$ ipython --no-banner

In [1]: import numpy as np

In [2]: import numpy.linalg as la

In [3]: np.set_printoptions(precision=2, suppress=True, linewidth=160)

In [4]: rnd = lambda a: np.round(a, 2) + 0

In [5]: M = np.loadtxt("dump.csv", delimiter=",")

In [6]: M
Out[6]: 
array([[1., 0., 4., 5., 0., 0., 0.],
       [0., 0., 0., 2., 0., 0., 1.],
       [1., 0., 0., 0., 0., 5., 0.],
       [0., 2., 0., 0., 5., 0., 0.],
       [0., 2., 0., 0., 3., 0., 0.],
       [0., 5., 0., 0., 2., 0., 2.],
       [0., 4., 0., 0., 0., 0., 3.]])

In [7]: M2 = np.array([[0, 0, 2],
   ...:     [0, 3, 0],
   ...:     [3, 1, 1],
   ...:     [2, 2, 3],
   ...:     [3, 3, 1],
   ...:     [3, 1, 2],
   ...:     [2, 0, 3]])

In [8]: M @ M2
Out[8]: 
array([[22., 14., 21.],
       [ 6.,  4.,  9.],
       [15.,  5., 12.],
       [15., 21.,  5.],
       [ 9., 15.,  3.],
       [10., 21.,  8.],
       [ 6., 12.,  9.]])

In [9]: np.einsum("ij,ij->i", M, M)
Out[9]: array([42.,  5., 26., 29., 13., 33., 25.])

In [10]: np.einsum("ij->j", M)
Out[10]: array([ 2., 13.,  4.,  7., 10.,  5.,  6.])

In [11]: np.vstack([M, M2.T]).shape
Out[11]: (10, 7)

In [12]: M2.T @ M.T
Out[12]: 
array([[22.,  6., 15., 15.,  9., 10.,  6.],
       [14.,  4.,  5., 21., 15., 21., 12.],
       [21.,  9., 12.,  5.,  3.,  8.,  9.]])

In [13]: la.matrix_rank(M @ M2)
Out[13]: np.int64(3)

In [14]: np.unique(M.round(6), axis=0).shape
Out[14]: (7, 7)

In [15]: np.abs(np.diag(la.qr(M)[1])) > 1e-9
Out[15]: array([ True,  True,  True,  True,  True, False,  True])

In [16]: rnd(M @ la.pinv(M) @ M)
Out[16]: 
array([[1., 0., 4., 5., 0., 0., 0.],
       [0., 0., 0., 2., 0., 0., 1.],
       [1., 0., 0., 0., 0., 5., 0.],
       [0., 2., 0., 0., 5., 0., 0.],
       [0., 2., 0., 0., 3., 0., 0.],
       [0., 5., 0., 0., 2., 0., 2.],
       [0., 4., 0., 0., 0., 0., 3.]])

In [17]: rng = np.random.default_rng(3)

In [18]: data = np.array([[1, 0, 0, 3], [1, 3, 0, 3], [0, 0, 2, 0], [0, 3, 3, 2]]) * (rng.random((4, 4)) < 0.3)

In [19]: data
Out[19]: 
array([[1, 0, 0, 0],
       [1, 0, 0, 3],
       [0, 0, 0, 0],
       [0, 0, 0, 0]])

In [20]: lab = rng.permutation(4)

In [21]: lab
Out[21]: array([1, 2, 3, 0])

In [22]: M2 = data[lab][:, lab]

In [23]: np.trace(M2)
Out[23]: np.int64(1)

In [24]: data.shape
Out[24]: (4, 4)

In [25]: data.sum(axis=1)
Out[25]: array([1, 4, 0, 0])

In [26]: la.matrix_rank(data)
Out[26]: np.int64(2)

In [27]: rnd(la.svd(data, compute_uv=False))
Out[27]: array([3.18, 0.94, 0.  , 0.  ])

In [28]: np.count_nonzero(data)
Out[28]: np.int64(3)

In [29]: data.sum(axis=0)
Out[29]: array([2, 0, 0, 3])

In [30]: x = np.array([-2, 1, 0, 3])

In [31]: a = np.maximum(data @ x, 0)

In [32]: a
Out[32]: array([0, 7, 0, 0])

In [33]: np.maximum(data @ (3 * x), 0)
Out[33]: array([ 0, 21,  0,  0])

In [34]: np.maximum(data @ x, 0) - np.maximum(-data @ x, 0)
Out[34]: array([-2,  7,  0,  0])

In [35]: (la.matrix_power((data != 0) + (data.T != 0) + np.eye(4), 4) > 0).astype(int)
Out[35]: 
array([[1, 1, 0, 1],
       [1, 1, 0, 1],
       [0, 0, 1, 0],
       [1, 1, 0, 1]])

In [36]: data @ data
Out[36]: 
array([[1, 0, 0, 0],
       [1, 0, 0, 0],
       [0, 0, 0, 0],
       [0, 0, 0, 0]])

In [37]: rnd(np.sort(la.eigvals(data).real))
Out[37]: array([0., 0., 0., 1.])

In [38]: (data != 0).astype(int)
Out[38]: 
array([[1, 0, 0, 0],
       [1, 0, 0, 1],
       [0, 0, 0, 0],
       [0, 0, 0, 0]])

In [39]: arr = np.array([[-1, -2, -1, 1, 2],
    ...:     [1, 2, -1, 2, -2],
    ...:     [2, 2, -2, 2, 2],
    ...:     [2, 1, -1, 0, 2],
    ...:     [0, -1, -2, -2, 0]])

In [40]: arr[-1] = arr[0] + 5 * arr[1]

In [41]: arr
Out[41]: 
array([[-1, -2, -1,  1,  2],
       [ 1,  2, -1,  2, -2],
       [ 2,  2, -2,  2,  2],
       [ 2,  1, -1,  0,  2],
       [ 4,  8, -6, 11, -8]])

In [42]: P = np.triu(np.array([[-3, -2, 0, 3, 0],
    ...:     [-4, -4, 3, 2, -3],
    ...:     [5, 1, 0, -3, -1],
    ...:     [0, 3, -2, -3, 4],
    ...:     [2, 3, -5, 2, -1]]), 1) + np.eye(5)

In [43]: M2 = P @ arr @ la.inv(P)

In [44]: P @ arr - arr @ P
Out[44]: 
array([[  4.,  -3.,   5.,   0.,  -1.],
       [ -2., -14.,   4., -37.,  31.],
       [-10.,  -7.,   3., -27.,  -2.],
       [ 16.,  36., -27.,  33., -30.],
       [  0.,   8., -24., -46., -26.]])

In [45]: rnd(np.poly(M2))
Out[45]: array([ 1.,  9.,  6., -3., 22.,  0.])

In [46]: np.trace(M2), np.trace(arr)
Out[46]: (np.float64(-9.0), np.int64(-9))

In [47]: W1 = np.array([[2, 4, 3, 0, 2, 1],
    ...:     [4, 5, 1, 3, 0, 4],
    ...:     [1, 4, 5, 3, 1, 2],
    ...:     [4, 0, 3, 4, 3, 2],
    ...:     [2, 2, 5, 5, 0, 1]])

In [48]: coef = np.array([-3, 2, -2, -1, 0, 0])

In [49]: act = np.maximum(arr @ W1 + coef, 0)

In [50]: (act > 0).astype(int)
Out[50]: 
array([[0, 0, 1, 1, 0, 0],
       [1, 1, 0, 0, 1, 1],
       [1, 1, 1, 1, 1, 1],
       [1, 1, 1, 1, 1, 1],
       [1, 1, 0, 1, 1, 1]])

In [51]: act
Out[51]: 
array([[ 0,  0,  1,  4,  0,  0],
       [10,  8,  0,  0,  7,  9],
       [19, 16, 12, 17,  8, 12],
       [ 8, 15, 10,  9,  3,  6],
       [59, 18,  0,  9, 35, 38]])

In [52]: la.matrix_rank(act)
Out[52]: np.int64(5)

In [53]: (act > 0).mean(axis=0)
Out[53]: array([0.8, 0.8, 0.6, 0.8, 0.8, 0.8])

In [54]: cent = np.array([[-1, 1], [0, -2], [1, 2], [1, -1], [-1, 1], [-2, 1]])

In [55]: W1 @ cent
Out[55]: 
array([[-3,  3],
       [-8, -3],
       [ 2,  3],
       [-4, 11],
       [ 6,  4]])

In [56]: (act @ cent).round(6).argmax(axis=1)
Out[56]: array([0, 1, 1, 1, 1])
